$ python -q
>>> import numpy as np
>>> import numpy.linalg as la
>>> np.set_printoptions(precision=2, suppress=True, linewidth=200, sign=" ")
>>> def tidy(a):
...     return np.round(a, 2) + 0
... 
>>> rng = np.random.default_rng(113)
>>> t = np.sort(rng.uniform(-2, 2, 11))
>>> data = np.c_[t, t ** 2, t ** 3] @ np.array([[1, 6, 0], [5, 6, 1], [8, 5, 0]])
>>> tidy(data)
array([[-33.43, -21.16,   3.31],
       [-27.51, -17.94,   2.95],
       [-14.28, -10.76,   2.02],
       [-13.43, -10.3 ,   1.95],
       [-10.95,  -8.94,   1.74],
       [ -0.06,  -0.84,   0.03],
       [ -0.04,  -0.27,   0.  ],
       [ -0.01,  -0.08,   0.  ],
       [  2.11,   4.26,   0.2 ],
       [  9.04,  12.16,   0.7 ],
       [ 85.47,  75.59,   3.98]])
>>> u = np.array([2, -1])
>>> tidy(np.convolve(data[7], u))
array([-0.02, -0.14,  0.08,  0.  ])
>>> tidy(np.cross(data[7, :3], data[0, :3]))
array([-0.25,  0.03, -2.33])
>>> tidy(np.correlate(data[7], data[0], "full"))
array([-0.04,  0.  ,  2.05,  2.59, -0.01])
>>> np.argsort(-la.norm(data, axis=0).round(6), kind="stable")[:3]
array([ 0,  1,  2])
>>> la.cond(data) > 100
np.False_
>>> tidy(la.norm(data, 2) / la.norm(data))
np.float64(1.0)
>>> round(np.log10(la.cond(data)))
2
>>> M = np.load("block10.npy")
>>> M
array([[ 1,  0,  0,  0],
       [ 1,  1,  0,  0],
       [ 1,  1,  1,  0],
       [ 3,  0, -2,  1]])
>>> la.matrix_power(M, 4)
array([[  1,   0,   0,   0],
       [  4,   1,   0,   0],
       [ 10,   4,   1,   0],
       [ -8, -12,  -8,   1]])
>>> np.allclose(M, M.T)
False
>>> np.trace(M)
np.int64(4)
>>> tidy(np.sort(np.abs(la.eigvals(M))))
array([ 1.,  1.,  1.,  1.])
>>> np.allclose(M @ M.T, M.T @ M)
False
>>> M.inv()
Traceback (most recent call last):
  File "<python-input-23>", line 1, in <module>
    M.inv()
    ^^^^^
AttributeError: 'numpy.ndarray' object has no attribute 'inv'
>>> (M + M.T) / 2
array([[ 1. ,  0.5,  0.5,  1.5],
       [ 0.5,  1. ,  0.5,  0. ],
       [ 0.5,  0.5,  1. , -1. ],
       [ 1.5,  0. , -1. ,  1. ]])
>>> (M - M.T) / 2
array([[ 0. , -0.5, -0.5, -1.5],
       [ 0.5,  0. , -0.5,  0. ],
       [ 0.5,  0.5,  0. ,  1. ],
       [ 1.5,  0. , -1. ,  0. ]])
>>> tidy(la.det(M))
np.float64(1.0)
